$ python -q
>>> import numpy as np
>>> from numpy import linalg as LA
>>> np.set_printoptions(precision=1, suppress=True, linewidth=200, floatmode="fixed")
>>> def rd(a):
...     return np.round(a, 1) + 0
... 
>>> u = np.array([2, 2, 1])
>>> g = np.array([2, -1, 0])
>>> A = u[:, None] + g[None, :]
>>> print(A)
[[4 1 2]
 [4 1 2]
 [3 0 1]]
>>> rank = LA.matrix_rank(A)
>>> print(rank)
2
>>> null = LA.svd(A)[2][rank:].T
>>> print(rd(null @ null.T))
[[ 0.1  0.1 -0.2]
 [ 0.1  0.3 -0.4]
 [-0.2 -0.4  0.6]]
>>> print([int(LA.matrix_rank(np.delete(A, i, axis=0))) for i in range(3)])
[2, 2, 1]
>>> print(null.shape)
(3, 1)
>>> print(np.argsort(-LA.norm(A, axis=0).round(6), kind="stable")[:3])
[0 2 1]
>>> print(rd(LA.norm(A, 2) / LA.norm(A)))
1.0
>>> print(LA.cond(A) > 100)
True
>>> left, s, vt = LA.svd(A)
>>> print(np.argmax(s[:-1] / (s[1:] + 1e-6)) + 1)
2
>>> print(rd(s))
[7.2 0.7 0.0]
>>> B = left[:, :2] @ np.diag(s[:2]) @ vt[:2]
>>> print(rd(B))
[[4.0 1.0 2.0]
 [4.0 1.0 2.0]
 [3.0 0.0 1.0]]
>>> print(rd(np.abs(A - B).max()))
0.0
>>> print(LA.matrix_rank(B))
2
>>> feats = np.load("case15.npy")
>>> print(feats)
[[ 0  0  0]
 [-4 -6 -4]]
>>> rng = np.random.default_rng(738436)
>>> B = feats + rng.integers(-2, 3, (2, 1)) @ rng.integers(-2, 3, (1, 3))
>>> print(B)
[[ 2  2 -4]
 [-4 -6 -4]]
>>> print(LA.matrix_rank(B - feats, tol=1e-8))
1
>>> print(rd(LA.svd(B - feats, compute_uv=False)))
[4.9 0.0]
>>> print(np.abs(B - feats).sum(axis=1))
[8 0]
>>> print([round(float(x), 1) for x in LA.svd(feats, compute_uv=False)[:3]])
[8.2, 0.0]
>>> print(np.argsort(-LA.norm(feats, axis=0).round(6), kind="stable")[:3])
[1 0 2]
>>> print(LA.cond(feats) > 100)
True
>>> left, s, vt = LA.svd(feats)
>>> evecs = vt[:(s > 1e-8).sum()]
>>> x0 = feats[1] + 5 * feats[0] + rng.integers(2) * np.eye(3)[0]
>>> print(x0)
[-4.0 -6.0 -4.0]
>>> print(rd(LA.norm(x0 - evecs.T @ evecs @ x0)))
0.0
>>> print(np.allclose(evecs.T @ evecs @ x0, x0))
True
>>> print(rd(np.diag(evecs.T @ evecs)))
[0.2 0.5 0.2]
>>> rank = LA.matrix_rank(feats)
>>> print(rank)
1
>>> null = LA.svd(feats)[2][rank:].T
>>> print(LA.matrix_rank(feats.T @ feats), LA.matrix_rank(feats @ feats.T))
1 1
>>> print(rd(null @ null.T))
[[ 0.8 -0.4 -0.2]
 [-0.4  0.5 -0.4]
 [-0.2 -0.4  0.8]]
>>> print(np.allclose(feats @ null, 0))
True
>>> print(null.shape)
(3, 2)
>>> print([int(LA.matrix_rank(np.delete(feats, i, axis=0))) for i in range(2)])
[1, 0]
>>> print(rd(LA.norm(feats[0] - feats[1])))
8.2
>>> print(rd(LA.norm(feats, axis=0)))
[4.0 6.0 4.0]
>>> print(rd(LA.norm(feats, 2)))
8.2
>>> print(rd(LA.norm(feats, axis=1)))
[0.0 8.2]
>>> print(rd(LA.norm(feats[0], 1)), rd(LA.norm(feats[0], np.inf)))
0.0 0.0
>>> W0 = np.load("mat.npy")
>>> print(W0)
[[ 0  0  1 -2 -2]
 [ 0  0 -3  1  2]
 [ 0  0  0  2  0]
 [ 0  0  0  0  2]
 [ 0  0  0  0  0]]
>>> print([round(float(x), 1) for x in LA.svd(W0, compute_uv=False)[:3]])
[4.8, 2.2, 1.7]
>>> print(LA.matrix_rank(W0, rtol=0.1))
3
>>> left, s, vt = LA.svd(W0)
>>> print(np.argmax(s[:-1] / (s[1:] + 1e-6)) + 1)
3
>>> print(rd(s))
[4.8 2.2 1.7 0.0 0.0]
>>> B = left[:, :3] @ np.diag(s[:3]) @ vt[:3]
>>> print(rd(LA.norm(W0 - B) / LA.norm(W0)))
0.0
>>> print(LA.matrix_rank(W0, rtol=0.05))
3
>>> left, s, vt = LA.svd(W0)
>>> evecs = vt[:(s > 1e-8).sum()]
>>> x0 = W0[1] + 3 * W0[0] + rng.integers(2) * np.eye(5)[4]
>>> print(x0)
[ 0.0  0.0  0.0 -5.0 -3.0]
>>> print(rd(LA.norm(x0 - evecs.T @ evecs @ x0)))
0.0
>>> print(rd(np.diag(evecs.T @ evecs)))
[0.0 0.0 1.0 1.0 1.0]
>>> print(LA.matrix_rank(np.vstack([W0, x0])))
3
>>> print(np.allclose(evecs.T @ evecs @ x0, x0))
True
>>> B = W0 + rng.integers(-2, 3, (5, 3)) @ rng.integers(-2, 3, (3, 5))
>>> print(B)
[[-7  0  0  6 -3]
 [ 6  1  1 -7  0]
 [ 4 -2 -3 -1  4]
 [-4  0 -6  6  6]
 [ 2  1 -2 -2  2]]
>>> print(np.abs(B - W0).sum(axis=1))
[17 21 16 20  9]
>>> print(LA.matrix_rank(B - W0, tol=1e-8))
3
>>> print(B - W0)
[[-7  0 -1  8 -1]
 [ 6  1  4 -8 -2]
 [ 4 -2 -3 -3  4]
 [-4  0 -6  6  4]
 [ 2  1 -2 -2  2]]
>>> print(rd(LA.svd(B - W0, compute_uv=False)))
[17.9  9.3  2.2  0.0  0.0]
>>> B = np.array([[1, -3], [0, -3], [1, 3]])
>>> E = np.kron(np.eye(3, dtype=int), B)
>>> print(E)
[[ 1 -3  0  0  0  0]
 [ 0 -3  0  0  0  0]
 [ 1  3  0  0  0  0]
 [ 0  0  1 -3  0  0]
 [ 0  0  0 -3  0  0]
 [ 0  0  1  3  0  0]
 [ 0  0  0  0  1 -3]
 [ 0  0  0  0  0 -3]
 [ 0  0  0  0  1  3]]
>>> print(E.T @ E)
[[ 2  0  0  0  0  0]
 [ 0 27  0  0  0  0]
 [ 0  0  2  0  0  0]
 [ 0  0  0 27  0  0]
 [ 0  0  0  0  2  0]
 [ 0  0  0  0  0 27]]
>>> print(E @ E.T)
[[10  9 -8  0  0  0  0  0  0]
 [ 9  9 -9  0  0  0  0  0  0]
 [-8 -9 10  0  0  0  0  0  0]
 [ 0  0  0 10  9 -8  0  0  0]
 [ 0  0  0  9  9 -9  0  0  0]
 [ 0  0  0 -8 -9 10  0  0  0]
 [ 0  0  0  0  0  0 10  9 -8]
 [ 0  0  0  0  0  0  9  9 -9]
 [ 0  0  0  0  0  0 -8 -9 10]]
>>> print(rd(LA.norm(E, axis=0)))
[1.4 5.2 1.4 5.2 1.4 5.2]
>>> print(E[:, 4] @ E[:, 3])
0
>>> labels = rng.permutation(6)
>>> B = E[:, labels] * rng.choice([-1, 1], 6)
>>> print(B)
[[ 0  0  0  0 -1 -3]
 [ 0  0  0  0  0 -3]
 [ 0  0  0  0 -1  3]
 [-1  0  0 -3  0  0]
 [ 0  0  0 -3  0  0]
 [-1  0  0  3  0  0]
 [ 0  3  1  0  0  0]
 [ 0  3  0  0  0  0]
 [ 0 -3  1  0  0  0]]
>>> left, _, vt = LA.svd(E.T @ B)
>>> print(left @ vt)
[[ 0.0  0.0  0.0  0.0 -1.0  0.0]
 [ 0.0  0.0  0.0  0.0  0.0  1.0]
 [-1.0  0.0  0.0  0.0  0.0  0.0]
 [ 0.0  0.0  0.0  1.0  0.0  0.0]
 [ 0.0  0.0  1.0  0.0  0.0  0.0]
 [ 0.0 -1.0  0.0  0.0  0.0  0.0]]
>>> T = np.stack([B, -2 * B, B[::-1]])
>>> print((T @ B.T).shape)
(3, 9, 9)
>>> print(np.einsum("bij,cij->bc", T, T))
[[  87 -174   -7]
 [-174  348   14]
 [  -7   14   87]]
>>> print(T.shape)
(3, 9, 6)
>>> O, Rm = LA.qr(E)
>>> print(rd(Rm))
[[-1.4  0.0  0.0  0.0  0.0  0.0]
 [ 0.0  5.2  0.0  0.0  0.0  0.0]
 [ 0.0  0.0 -1.4  0.0  0.0  0.0]
 [ 0.0  0.0  0.0  5.2  0.0  0.0]
 [ 0.0  0.0  0.0  0.0 -1.4  0.0]
 [ 0.0  0.0  0.0  0.0  0.0 -5.2]]
>>> print(rd(O @ Rm))
[[ 1.0 -3.0  0.0  0.0  0.0  0.0]
 [ 0.0 -3.0  0.0  0.0  0.0  0.0]
 [ 1.0  3.0  0.0  0.0  0.0  0.0]
 [ 0.0  0.0  1.0 -3.0  0.0  0.0]
 [ 0.0  0.0  0.0 -3.0  0.0  0.0]
 [ 0.0  0.0  1.0  3.0  0.0  0.0]
 [ 0.0  0.0  0.0  0.0  1.0 -3.0]
 [ 0.0  0.0  0.0  0.0  0.0 -3.0]
 [ 0.0  0.0  0.0  0.0  1.0  3.0]]
>>> print(rd(abs(Rm[0, 0])), rd(LA.norm(E[:, 0])))
1.4 1.4
>>> m1 = np.load("sample7.npy")
>>> print(m1)
[[ -1   3  -1   2  -2]
 [ -2   3   1   1  -3]
 [ -7  12   2   5 -11]]
>>> print(np.unique(m1.round(6), axis=0).shape)
(3, 5)
>>> print(rd(m1 @ LA.pinv(m1) @ m1))
[[ -1.0   3.0  -1.0   2.0  -2.0]
 [ -2.0   3.0   1.0   1.0  -3.0]
 [ -7.0  12.0   2.0   5.0 -11.0]]
>>> arr = np.loadtxt("arr.csv", delimiter=",")
>>> print(rd(arr))
[[0.3 0.3 0.0 0.3]
 [0.0 1.0 0.0 0.0]
 [0.0 0.0 1.0 0.0]
 [0.5 0.0 0.0 0.5]]
>>> B = np.array([[-3, -7], [6, 2]])
>>> cent = np.kron(B, arr)
>>> print(rd(LA.norm(cent, 2)), rd(LA.norm(B, 2) * LA.norm(arr, 2)))
9.8 9.8
>>> print(cent.shape)
(8, 8)
>>> print(LA.matrix_rank(arr, rtol=0.1))
3
>>> B = np.array([[-0.1, 1.1], [-0.2, -0.3], [0.6, 0.1], [-1.3, -1.2]])
>>> cent = np.array([[1.5, -0.4, -0.5], [-0.2, 0.1, 0.6]])
>>> M = B @ cent
>>> print(rd(M))
[[-0.4  0.2  0.7]
 [-0.2  0.1 -0.1]
 [ 0.9 -0.2 -0.2]
 [-1.7  0.4 -0.1]]
>>> print(LA.matrix_rank(M, rtol=0.1))
2
>>> print([round(float(x), 1) for x in LA.svd(M, compute_uv=False)[:3]])
[2.0, 0.7, 0.0]
>>> print(np.argsort(-LA.norm(M, axis=0).round(6), kind="stable")[:3])
[0 2 1]
>>> print(rd(LA.norm(M, 2) / LA.norm(M)))
0.9
>>> rank = LA.matrix_rank(M)
>>> print(rank)
2
>>> null = LA.svd(M)[2][rank:].T
>>> print(LA.matrix_rank(M.T @ M), LA.matrix_rank(M @ M.T))
2 2
>>> print(np.allclose(M @ null, 0))
True
>>> print(rd(M @ null))
[[0.0]
 [0.0]
 [0.0]
 [0.0]]
>>> print([int(LA.matrix_rank(M[:, :j + 1])) for j in range(3)])
[1, 2, 2]
